$ python3 -q
>>> import numpy as np
>>> np.set_printoptions(suppress=True, linewidth=100)
>>> def rd(a):
...     return np.round(a, 2) + 0
... 
>>> m1 = np.loadtxt("block13.csv", delimiter=",")
>>> m1
array([[0.5, 0. , 0.5],
       [0. , 0.5, 0.5],
       [0. , 0.5, 0.5]])
>>> U, sv, Vt = np.linalg.svd(m1)
>>> V = Vt[:(sv > 1e-8).sum()]
>>> rng = np.random.default_rng(51101)
>>> x0 = m1[1] + 3 * m1[2] + rng.integers(2) * np.eye(3)[0]
>>> x0
array([1., 2., 2.])
>>> np.allclose(V.T @ V @ x0, x0)
False
>>> rd(V.T @ V)
array([[ 0.67, -0.33,  0.33],
       [-0.33,  0.67,  0.33],
       [ 0.33,  0.33,  0.67]])
>>> rd(np.linalg.norm(x0 - V.T @ V @ x0))
np.float64(0.58)
>>> rd(np.diag(V.T @ V))
array([0.67, 0.67, 0.67])
>>> m1 @ m1
array([[0.25, 0.25, 0.5 ],
       [0.  , 0.5 , 0.5 ],
       [0.  , 0.5 , 0.5 ]])
>>> np.allclose(m1, m1.T)
False
>>> assert m1 == m1.T
Traceback (most recent call last):
  File "<python-input-16>", line 1, in <module>
    assert m1 == m1.T
           ^^^^^^^^^^
ValueError: The truth value of an array with more than one element is ambiguous. Use a.any() or a.all()
>>> np.linalg.determinant(m1)
Traceback (most recent call last):
  File "<python-input-17>", line 1, in <module>
    np.linalg.determinant(m1)
    ^^^^^^^^^^^^^^^^^^^^^
AttributeError: module 'numpy.linalg' has no attribute 'determinant'
>>> rd(np.abs(np.linalg.eigvals(m1)).max())
np.float64(1.0)
>>> m1.inv()
Traceback (most recent call last):
  File "<python-input-19>", line 1, in <module>
    m1.inv()
    ^^^^^^
AttributeError: 'numpy.ndarray' object has no attribute 'inv'
>>> rd(np.linalg.det(m1))
np.float64(0.0)
>>> M = np.load("w.npy")
>>> rd(M)
array([[ 0.01, -0.04, -0.01, -0.06,  0.04,  0.08],
       [-0.04,  0.13,  0.04,  0.18, -0.13, -0.24],
       [-0.01,  0.04,  0.01,  0.06, -0.04, -0.08],
       [-0.06,  0.18,  0.06,  0.26, -0.18, -0.35],
       [ 0.04, -0.13, -0.04, -0.18,  0.13,  0.24],
       [ 0.08, -0.24, -0.08, -0.35,  0.24,  0.45]])
>>> A2 = M + rng.integers(-2, 3, (6, 1)) @ rng.integers(-2, 3, (1, 6))
>>> rd(A2)
array([[ 0.01, -0.04, -0.01, -0.06,  0.04,  0.08],
       [-1.04,  1.13, -0.96,  1.18,  0.87, -1.24],
       [ 1.99, -1.96,  2.01, -1.94, -2.04,  1.92],
       [ 0.94, -0.82,  1.06, -0.74, -1.18,  0.65],
       [-0.96,  0.87, -1.04,  0.82,  1.13, -0.76],
       [-0.92,  0.76, -1.08,  0.65,  1.24, -0.55]])
>>> np.linalg.matrix_rank(A2 - M, tol=1e-8)
np.int64(1)
